% python3 -q
>>> import numpy as np
>>> np.set_printoptions(suppress=True, linewidth=160)
>>> def rd(a):
...     return np.round(a, 2) + 0
... 
>>> E = np.array([[4.0, 3.0, 0.0, 0.0],
...     [3.0, 4.0, 0.0, 0.0],
...     [0.0, 0.0, 4.0, 3.0],
...     [0.0, 0.0, 3.0, 4.0]])
>>> P = np.triu(np.array([[3, 2, 1, 3], [-2, -1, 2, 2], [3, -1, 2, 2], [1, 0, 1, -1]]), 1) + np.eye(4)
>>> Y = P @ E @ np.linalg.inv(P)
>>> print(np.linalg.matrix_rank(Y))
4
>>> Y
array([[ 10.,  -9.,  21., -39.],
       [  3.,  -2.,  15., -21.],
       [  0.,   0.,  10.,  -9.],
       [  0.,   0.,   3.,  -2.]])
>>> np.trace(Y), np.trace(E)
(np.float64(16.0), np.float64(16.0))
>>> vals, evecs = np.linalg.eigh(E)
>>> vec = np.array([4, 1, 5, 8])
>>> vec @ E @ vec
np.float64(688.0)
>>> rd(vec @ E @ vec / (vec @ vec)), vals[0], vals[-1]
(np.float64(6.49), np.float64(1.0), np.float64(7.0))
>>> rd(evecs * np.maximum(vals, 0) @ evecs.T)
array([[4., 3., 0., 0.],
       [3., 4., 0., 0.],
       [0., 0., 4., 3.],
       [0., 0., 3., 4.]])
>>> print(rd(evecs * np.sqrt(vals) @ evecs.T))
[[1.82 0.82 0.   0.  ]
 [0.82 1.82 0.   0.  ]
 [0.   0.   1.82 0.82]
 [0.   0.   0.82 1.82]]
>>> np.abs(E).sum(axis=1).max(), np.abs(vals).max()
(np.float64(7.0), np.float64(7.0))
>>> X = np.array([[4, 4, 4, 4, 4, 4, 4],
...     [4, 8, 8, 8, 8, 8, 8],
...     [4, 8, 12, 12, 12, 12, 12],
...     [4, 8, 12, 16, 16, 16, 16],
...     [4, 8, 12, 16, 20, 20, 20],
...     [4, 8, 12, 16, 20, 24, 24],
...     [4, 8, 12, 16, 20, 24, 28]])
>>> X
array([[ 4,  4,  4,  4,  4,  4,  4],
       [ 4,  8,  8,  8,  8,  8,  8],
       [ 4,  8, 12, 12, 12, 12, 12],
       [ 4,  8, 12, 16, 16, 16, 16],
       [ 4,  8, 12, 16, 20, 20, 20],
       [ 4,  8, 12, 16, 20, 24, 24],
       [ 4,  8, 12, 16, 20, 24, 28]])
>>> vec = np.array([0, 2, 0, 2, 0, 2, 1])
>>> y = X @ vec
>>> y
array([ 28,  56,  76,  96, 108, 120, 124])
>>> rd(np.linalg.solve(X, X[:, 5]))
array([0., 0., 0., 0., 0., 1., 0.])
>>> rd(np.linalg.solve(X, 5 * y))
array([ 0., 10.,  0., 10.,  0., 10.,  5.])
>>> rd(np.linalg.solve(X, y + X[:, 0]))
array([1., 2., 0., 2., 0., 2., 1.])
>>> print(X @ X)
[[ 112  208  288  352  400  432  448]
 [ 208  400  560  688  784  848  880]
 [ 288  560  800  992 1136 1232 1280]
 [ 352  688  992 1248 1440 1568 1632]
 [ 400  784 1136 1440 1680 1840 1920]
 [ 432  848 1232 1568 1840 2032 2128]
 [ 448  880 1280 1632 1920 2128 2240]]
>>> print(rd(np.linalg.det(X)))
16384.0
>>> np.trace(X)
np.int64(112)
>>> q, R = np.linalg.qr(X)
>>> q.shape, R.shape
((7, 7), (7, 7))
>>> print(rd(np.abs(np.diag(R))))
[10.58  3.7   3.65  3.58  3.46  3.27  2.83]
>>> print(rd(q.T @ q))
[[1. 0. 0. 0. 0. 0. 0.]
 [0. 1. 0. 0. 0. 0. 0.]
 [0. 0. 1. 0. 0. 0. 0.]
 [0. 0. 0. 1. 0. 0. 0.]
 [0. 0. 0. 0. 1. 0. 0.]
 [0. 0. 0. 0. 0. 1. 0.]
 [0. 0. 0. 0. 0. 0. 1.]]
>>> vec = np.ones(7)
>>> for _ in range(4):
...     vec = X @ vec
...     vec /= np.linalg.norm(vec)
...     print(round(vec @ X @ vec, 2))
... 
91.41
91.52
91.52
91.52
>>> print(rd(vec))
[0.11 0.21 0.3  0.38 0.45 0.49 0.51]
>>> rd(np.linalg.eigvalsh(X)[-1])
np.float64(91.52)
>>> Y = np.array([[2, -5, 4], [-6, -2, -8], [-7, 8, 2]])
>>> F = Y - Y.T
>>> F
array([[  0,   1,  11],
       [ -1,   0, -16],
       [-11,  16,   0]])
>>> Y = F / np.linalg.norm(F, axis=1, keepdims=True)
>>> gram = Y @ Y.T
>>> rd(np.degrees(np.arccos(np.clip(gram[2, 0], -1, 1))))
np.float64(85.72)
>>> (gram - 2 * np.eye(3)).round(6).argmax(axis=1)
array([2, 2, 0])
>>> (np.abs(gram) > 0.9).astype(int)
array([[1, 1, 0],
       [1, 1, 0],
       [0, 0, 1]])
>>> rd(gram)
array([[ 1.  , -0.99,  0.07],
       [-0.99,  1.  ,  0.04],
       [ 0.07,  0.04,  1.  ]])
>>> print(rd(np.linalg.norm(Y, axis=1)))
[1. 1. 1.]
>>> np.argwhere(np.triu(np.abs(gram) > 0.95, 1))
array([[0, 1]])
>>> theta = np.radians(36)
>>> R = np.eye(3)
>>> R[0, 0] = R[2, 2] = np.cos(theta)
>>> R[0, 2], R[2, 0] = -np.sin(theta), np.sin(theta)
>>> print(rd(R))
[[ 0.81  0.   -0.59]
 [ 0.    1.    0.  ]
 [ 0.59  0.    0.81]]
>>> Y = F @ R.T
>>> rd(np.linalg.svd(F, compute_uv=False)), rd(np.linalg.svd(Y, compute_uv=False))
(array([19.44, 19.44,  0.  ]), array([19.44, 19.44,  0.  ]))
>>> print(rd(Y))
[[ -6.47   1.     8.9 ]
 [  8.6    0.   -13.53]
 [ -8.9   16.    -6.47]]
>>> rd(np.abs(Y - F).max(axis=0))
array([9.6 , 0.  , 6.47])
>>> left, sig, VT = np.linalg.svd(F)
>>> evecs = VT[:(sig > 1e-8).sum()]
>>> rng = np.random.default_rng(74190)
>>> vec = F[0] + 5 * F[2] + rng.integers(2) * np.eye(3)[0]
>>> vec
array([-54.,  81.,  11.])
>>> rd(np.linalg.norm(vec - evecs.T @ evecs @ vec))
np.float64(0.82)
>>> rd(np.linalg.norm(F, 2) / np.linalg.norm(F))
np.float64(0.71)
>>> np.linalg.matrix_rank(F, rtol=0.1)
np.int64(2)
>>> P = np.triu(np.array([[0, 2, 2], [1, 2, -1], [0, -2, 2]]), 1) + np.eye(3)
>>> Y = P @ F @ np.linalg.inv(P)
>>> np.trace(Y), np.trace(F)
(np.float64(0.0), np.int64(0))
>>> rd(np.linalg.det(Y))
np.float64(0.0)
>>> arr = np.array([[5, 0, 0, 0, 3, 0],
...     [0, 2, 3, 4, 0, 0],
...     [0, 2, 5, -3, 0, 0],
...     [0, -3, -1, -4, 0, 0],
...     [2, 0, 0, 0, 5, 3],
...     [3, 0, 0, 0, 0, 0]])
>>> arr
array([[ 5,  0,  0,  0,  3,  0],
       [ 0,  2,  3,  4,  0,  0],
       [ 0,  2,  5, -3,  0,  0],
       [ 0, -3, -1, -4,  0,  0],
       [ 2,  0,  0,  0,  5,  3],
       [ 3,  0,  0,  0,  0,  0]])
>>> vec = np.array([-3, -2, 4, 1, 6, -7])
>>> y = arr @ vec
>>> coef, lr = np.zeros(6), 1 / np.linalg.norm(arr, 2) ** 2
>>> for i in range(8):
...     coef -= lr * arr.T @ (arr @ coef - y)
...     if i % 2 == 0: print(i, round(np.linalg.norm(arr @ coef - y), 2))
... 
0 11.4
2 9.46
4 8.97
6 8.65
>>> rd(coef)
array([-0.87,  0.62,  2.53,  0.11,  1.2 ,  0.02])
